In [1]: import numpy as np

In [2]: np.set_printoptions(precision=3, suppress=True, linewidth=140, legacy="1.25")

In [3]: tidy = lambda a: np.round(a, 3) + 0

In [4]: mat = np.loadtxt("m.csv", delimiter=",")

In [5]: mat
Out[5]: 
array([[4., 3., 3.],
       [3., 4., 2.],
       [3., 2., 2.]])

In [6]: evals, evecs = np.linalg.eig(mat)

In [7]: tidy(evals)
Out[7]: array([ 8.844, -0.17 ,  1.327])

In [8]: tidy(np.sort(np.linalg.eigvals(mat @ mat)))
Out[8]: array([ 0.029,  1.76 , 78.211])

In [9]: print(tidy(np.sort(np.linalg.eigvals(mat.T))))
[-0.17   1.327  8.844]

In [10]: tidy(np.sort(np.linalg.eigvals(np.linalg.inv(mat))))
Out[10]: array([-5.867,  0.113,  0.754])

In [11]: print(tidy(np.prod(evals)))
-2.0

In [12]: evals, evecs = np.linalg.eigh(mat)

In [13]: tidy(np.linalg.eigvalsh(mat + 3 * np.eye(3)))
Out[13]: array([ 2.83 ,  4.327, 11.844])

In [14]: tidy(evecs.T @ evecs)
Out[14]: 
array([[1., 0., 0.],
       [0., 1., 0.],
       [0., 0., 1.]])

In [15]: print(tidy(evecs @ np.diag(evals) @ evecs.T))
[[4. 3. 3.]
 [3. 4. 2.]
 [3. 2. 2.]]

In [16]: print(tidy(np.linalg.eigvalsh(mat @ mat)))
[ 0.029  1.76  78.211]

In [17]: np.unique(evals.round(6) + 0, return_counts=True)[1]
Out[17]: array([1, 1, 1])

In [18]: tidy(np.linalg.eigvalsh(mat).min())
Out[18]: -0.17

In [19]: np.all(np.linalg.eigvalsh(mat) > 0)
Out[19]: False
